$ python3 -q
>>> import numpy as np
>>> from numpy import linalg as LA
>>> np.set_printoptions(precision=1, suppress=True, linewidth=100, floatmode="fixed")
>>> rng = np.random.default_rng(790061)
>>> W0 = rng.normal(size=(25, 3))
>>> W0 = 20 * W0 / LA.norm(W0, axis=1, keepdims=True)
>>> W0
array([[ 15.8,   9.1,   8.2],
       [ -6.1, -10.2,  16.1],
       [ 10.7,  10.3, -13.4],
       [  8.8,  -9.5,  15.3],
       [ 17.1,  -0.4,  10.4],
       [  4.2,  10.0,  16.8],
       [-12.5,  -8.4,  13.2],
       [  4.0, -15.9,  11.4],
       [ -7.4, -18.5,  -2.1],
       [ 10.2,  14.5,  -9.3],
       [ 11.8,   1.5,  16.1],
       [ -5.8,  10.0, -16.3],
       [  9.6,  11.1, -13.6],
       [ -2.1,   1.2, -19.9],
       [-15.0,  11.5,  -6.5],
       [  1.0,   9.2, -17.7],
       [  1.6,   8.5,  18.0],
       [-12.8,  15.3,   1.1],
       [-18.1,  -1.3,   8.5],
       [  5.4,  -2.1,  19.2],
       [-12.4,  -0.2, -15.7],
       [  2.5,  -6.9,  18.6],
       [-13.2, -14.1,  -5.3],
       [ -3.8,   0.4,  19.6],
       [  4.3,   8.4,  17.6]])
>>> M2 = np.c_[W0[:, :2] @ np.array([[0, -2], [2, 0]]), np.array([-3, -1, 3, -2, 3, 1, 0, -3, -3, -1, -3, -1, 0, -3, 1, 0, 3, -1, 2, 0, -2, 1, 0, 0, 1])]
>>> M2
array([[ 18.3, -31.5,  -3.0],
       [-20.3,  12.2,  -1.0],
       [ 20.5, -21.5,   3.0],
       [-18.9, -17.6,  -2.0],
       [ -0.7, -34.1,   3.0],
       [ 19.9,  -8.4,   1.0],
       [-16.8,  24.9,   0.0],
       [-31.9,  -8.0,  -3.0],
       [-37.0,  14.7,  -3.0],
       [ 29.0, -20.3,  -1.0],
       [  2.9, -23.5,  -3.0],
       [ 19.9,  11.6,  -1.0],
       [ 22.3, -19.2,   0.0],
       [  2.3,   4.2,  -3.0],
       [ 23.1,  30.0,   1.0],
       [ 18.4,  -1.9,   0.0],
       [ 17.1,  -3.2,   3.0],
       [ 30.6,  25.7,  -1.0],
       [ -2.6,  36.1,   2.0],
       [ -4.1, -10.8,   0.0],
       [ -0.3,  24.9,  -2.0],
       [-13.8,  -4.9,   1.0],
       [-28.2,  26.4,   0.0],
       [  0.8,   7.6,   0.0],
       [ 16.9,  -8.6,   1.0]])
>>> LA.matrix_rank(np.c_[W0, M2])
np.int64(4)
>>> np.round(LA.norm(M2 - W0 @ LA.lstsq(W0, M2)[0], axis=0), 1) + 0
array([0.0, 0.0, 9.0])
